$ ipython --no-banner

In [1]: import numpy as np

In [2]: from numpy import linalg as LA

In [3]: np.set_printoptions(precision=2, suppress=True, linewidth=140)

In [4]: X = np.load("out17.npy")

In [5]: X
Out[5]: 
array([[ 1.7, -0.9,  0.1, -4.5],
       [ 2.1, -0.2, -0.2, -3.3],
       [ 0.4, -0.9, -0.3,  0. ]])

In [6]: w1 = np.array([[4, 0, 1, 2], [0, 1, 5, 3], [5, 1, 1, 0], [2, 0, 3, 3]])

In [7]: coef = np.array([-1, 0, 1, -2])

In [8]: H = np.maximum(X @ w1 + coef, 0)

In [9]: (H > 0).mean(axis=0)
Out[9]: array([0., 0., 0., 0.])

In [10]: H
Out[10]: 
array([[0., 0., 0., 0.],
       [0., 0., 0., 0.],
       [0., 0., 0., 0.]])

In [11]: LA.matrix_rank(H)
Out[11]: np.int64(0)

In [12]: basis = np.array([[2, -2, -1], [2, 1, -1], [-2, 0, -1], [-2, -2, -2]])

In [13]: H @ basis
Out[13]: 
array([[0., 0., 0.],
       [0., 0., 0.],
       [0., 0., 0.]])

In [14]: (H @ basis).round(6).argmax(axis=1)
Out[14]: array([0, 0, 0])

In [15]: F = np.loadtxt("data.csv", delimiter=",")

In [16]: F
Out[16]: 
array([[0.13, 0.21, 0.04, 0.04, 0.13, 0.21, 0.04],
       [0.21, 0.35, 0.07, 0.07, 0.21, 0.35, 0.07],
       [0.04, 0.07, 0.01, 0.01, 0.04, 0.07, 0.01],
       [0.04, 0.07, 0.01, 0.01, 0.04, 0.07, 0.01],
       [0.13, 0.21, 0.04, 0.04, 0.13, 0.21, 0.04],
       [0.21, 0.35, 0.07, 0.07, 0.21, 0.35, 0.07],
       [0.04, 0.07, 0.01, 0.01, 0.04, 0.07, 0.01]])

In [17]: np.round(LA.det(F), 2)
Out[17]: np.float64(0.0)

In [18]: np.allclose(F @ F.T, F.T @ F)
Out[18]: True

In [19]: LA.determinant(F)
AttributeError: module 'numpy.linalg' has no attribute 'determinant'


In [20]: np.trace(F)
Out[20]: np.float64(1.0)

In [21]: np.round(np.sort(np.abs(LA.eigvals(F))), 2) + 0
Out[21]: array([0., 0., 0., 0., 0., 0., 1.])

In [22]: F.inv()
AttributeError: 'numpy.ndarray' object has no attribute 'inv'


In [23]: x0 = np.array([-5, 3, 0, 1, 2, 4, -3])

In [24]: np.einsum("ij,j->i", F, x0)
Out[24]: array([1.01, 1.69, 0.34, 0.34, 1.01, 1.69, 0.34])

In [25]: F @ np.ones(7)
Out[25]: array([0.8 , 1.34, 0.27, 0.27, 0.8 , 1.34, 0.27])

In [26]: LA.norm(F @ x0) <= LA.norm(F, 2) * LA.norm(x0) + 1e-9
Out[26]: np.True_

In [27]: F @ np.eye(7)[0]
Out[27]: array([0.13, 0.21, 0.04, 0.04, 0.13, 0.21, 0.04])

In [28]: (F @ x0).argmax()
Out[28]: np.int64(1)

In [29]: F * x0
Out[29]: 
array([[-0.63,  0.63,  0.  ,  0.04,  0.25,  0.85, -0.13],
       [-1.06,  1.06,  0.  ,  0.07,  0.42,  1.41, -0.21],
       [-0.21,  0.21,  0.  ,  0.01,  0.08,  0.28, -0.04],
       [-0.21,  0.21,  0.  ,  0.01,  0.08,  0.28, -0.04],
       [-0.63,  0.63,  0.  ,  0.04,  0.25,  0.85, -0.13],
       [-1.06,  1.06,  0.  ,  0.07,  0.42,  1.41, -0.21],
       [-0.21,  0.21,  0.  ,  0.01,  0.08,  0.28, -0.04]])

In [30]: F @ (2 * x0)
Out[30]: array([2.03, 3.38, 0.68, 0.68, 2.03, 3.38, 0.68])

In [31]: r = LA.matrix_rank(F)

In [32]: r
Out[32]: np.int64(1)

In [33]: N = LA.svd(F)[2][r:].T

In [34]: [int(LA.matrix_rank(F[:, :j + 1])) for j in range(7)]
Out[34]: [1, 1, 1, 1, 1, 1, 1]

In [35]: np.allclose(F @ N, 0)
Out[35]: True

In [36]: N.shape
Out[36]: (7, 6)

In [37]: np.round(LA.norm(F, 2) / LA.norm(F), 2)
Out[37]: np.float64(1.0)

In [38]: [round(float(x), 2) for x in LA.svd(F, compute_uv=False)[:3]]
Out[38]: [1.0, 0.0, 0.0]

In [39]: LA.matrix_rank(F, rtol=0.1)
Out[39]: np.int64(1)

In [40]: np.argsort(-LA.norm(F, axis=0).round(6), kind="stable")[:3]
Out[40]: array([1, 5, 0])

In [41]: feats = np.load("block12.npy")

In [42]: feats
Out[42]: 
array([[ 10.42, -19.27, -62.77, -31.41,   9.25],
       [  8.8 , -14.03, -46.99, -23.03,   8.2 ],
       [  5.46,  -6.94, -23.39, -11.34,   5.41],
       [  4.74,  -5.91, -19.57,  -9.59,   4.73],
       [  4.68,  -5.84, -19.28,  -9.46,   4.67],
       [  4.08,  -5.09, -16.35,  -8.15,   4.08],
       [  2.87,  -3.84, -11.23,  -5.96,   2.85],
       [  0.9 ,  -2.16,  -4.39,  -3.03,   0.76],
       [  0.22,  -1.22,  -1.9 ,  -1.62,   0.08],
       [  0.15,  -1.03,  -1.56,  -1.36,   0.03],
       [  0.35,   2.37,   2.62,   2.99,   0.76],
       [  0.47,   2.86,   3.11,   3.6 ,   0.98],
       [  5.64,  17.99,  18.89,  22.71,   9.41],
       [ 13.49,  39.92,  44.46,  50.96,  22.15],
       [ 18.98,  55.59,  63.9 ,  71.36,  31.13],
       [ 19.25,  56.36,  64.87,  72.37,  31.56]])

In [43]: basis = feats[[2, 11]].astype(float)

In [44]: for _ in range(5):
    ...:     z = LA.norm(feats[:, None] - basis, axis=-1).argmin(axis=1)
    ...:     basis = np.array([feats[z == j].mean(axis=0) for j in range(2)])
    ...: 

In [45]: z
Out[45]: array([0, 0, 0, 0, 0, 0, 0, 0, 0, 0, 0, 0, 1, 1, 1, 1])

In [46]: basis[1] - basis[0]
Out[46]: array([10.74, 47.47, 64.84, 62.55, 20.08])

In [47]: np.abs(basis[1] - basis[0]).argmax()
Out[47]: np.int64(2)

In [48]: round(float(feats[8] @ feats[13]), 2)
Out[48]: -210.78

In [49]: round(float(LA.norm(feats[8] - feats[13])), 2)
Out[49]: 85.26

In [50]: round(float(LA.norm(feats, 1)), 2), np.round(LA.norm(feats, np.inf), 2)
Out[50]: (405.28, np.float64(244.41))

In [51]: LA.norm(feats, axis=2)
AxisError: axis 2 is out of bounds for array of dimension 2


In [52]: round(LA.norm(feats[8], 1), 2), np.round(LA.norm(feats[8], np.inf), 2)
Out[52]: (np.float64(5.03), np.float64(1.9))

In [53]: round(float(LA.norm(feats, "nuc")), 2)
Out[53]: 271.55

In [54]: blk = np.stack([X, 5 * X, X[::-1]])

In [55]: np.einsum("bij,cij->bc", blk, blk)
Out[55]: 
array([[  40.4,  202. ,   18.3],
       [ 202. , 1010. ,   91.5],
       [  18.3,   91.5,   40.4]])

In [56]: LA.matrix_rank(blk)
Out[56]: array([3, 3, 3])

In [57]: LA.matrix_rank(blk.reshape(3, -1))
Out[57]: np.int64(2)

In [58]: LA.norm(blk, axis=(1, 2))
Out[58]: array([ 6.36, 31.78,  6.36])

In [59]: (blk @ X.T).shape
Out[59]: (3, 3, 3)

In [60]: blk.shape
Out[60]: (3, 3, 4)

In [61]: LA.cond(feats) > 100
Out[61]: np.True_

In [62]: r = LA.matrix_rank(feats)

In [63]: r
Out[63]: np.int64(3)

In [64]: N = LA.svd(feats)[2][r:].T

In [65]: LA.matrix_rank(feats.T @ feats), LA.matrix_rank(feats @ feats.T)
Out[65]: (np.int64(3), np.int64(3))

In [66]: np.allclose(feats @ N, 0)
Out[66]: True

In [67]: basis = np.array([[-2, 0, 7], [9, -6, 8], [0, 9, 1]])

In [68]: rng = np.random.default_rng(2)

In [69]: K = (rng.random((24, 3)) < 0.25) @ basis

In [70]: K
Out[70]: 
array([[ 0,  0,  0],
       [-2,  0,  7],
       [ 7, -6, 15],
       [ 0,  9,  1],
       [ 0,  0,  0],
       [ 0,  0,  0],
       [ 9, -6,  8],
       [ 0,  0,  0],
       [ 0,  0,  0],
       [ 9,  3,  9],
       [-2,  0,  7],
       [ 0,  0,  0],
       [ 0,  0,  0],
       [ 0,  0,  0],
       [ 0,  0,  0],
       [ 0,  9,  1],
       [ 7, -6, 15],
       [ 0,  0,  0],
       [ 0,  0,  0],
       [ 0,  9,  1],
       [ 7, -6, 15],
       [ 7, -6, 15],
       [-2,  0,  7],
       [ 0,  0,  0]])

In [71]: # rows 0 and 4 are equal

In [72]: M2 = K + rng.integers(-2, 3, (24, 1)) @ rng.integers(-2, 3, (1, 3))

In [73]: M2
Out[73]: 
array([[ -4,  -4,  -4],
       [ -4,  -2,   5],
       [ 11,  -2,  19],
       [  0,   9,   1],
       [ -4,  -4,  -4],
       [ -2,  -2,  -2],
       [ 13,  -2,  12],
       [  0,   0,   0],
       [  0,   0,   0],
       [  5,  -1,   5],
       [ -2,   0,   7],
       [  2,   2,   2],
       [  4,   4,   4],
       [ -2,  -2,  -2],
       [ -4,  -4,  -4],
       [  0,   9,   1],
       [ 11,  -2,  19],
       [  4,   4,   4],
       [ -2,  -2,  -2],
       [  2,  11,   3],
       [  7,  -6,  15],
       [  3, -10,  11],
       [  0,   2,   9],
       [ -2,  -2,  -2]])

In [74]: M2 - K
Out[74]: 
array([[-4, -4, -4],
       [-2, -2, -2],
       [ 4,  4,  4],
       [ 0,  0,  0],
       [-4, -4, -4],
       [-2, -2, -2],
       [ 4,  4,  4],
       [ 0,  0,  0],
       [ 0,  0,  0],
       [-4, -4, -4],
       [ 0,  0,  0],
       [ 2,  2,  2],
       [ 4,  4,  4],
       [-2, -2, -2],
       [-4, -4, -4],
       [ 0,  0,  0],
       [ 4,  4,  4],
       [ 4,  4,  4],
       [-2, -2, -2],
       [ 2,  2,  2],
       [ 0,  0,  0],
       [-4, -4, -4],
       [ 2,  2,  2],
       [-2, -2, -2]])

In [75]: LA.matrix_rank(M2 - K, tol=1e-8)
Out[75]: np.int64(1)

In [76]: np.round(LA.svd(M2 - K, compute_uv=False), 2) + 0
Out[76]: array([24.,  0.,  0.])
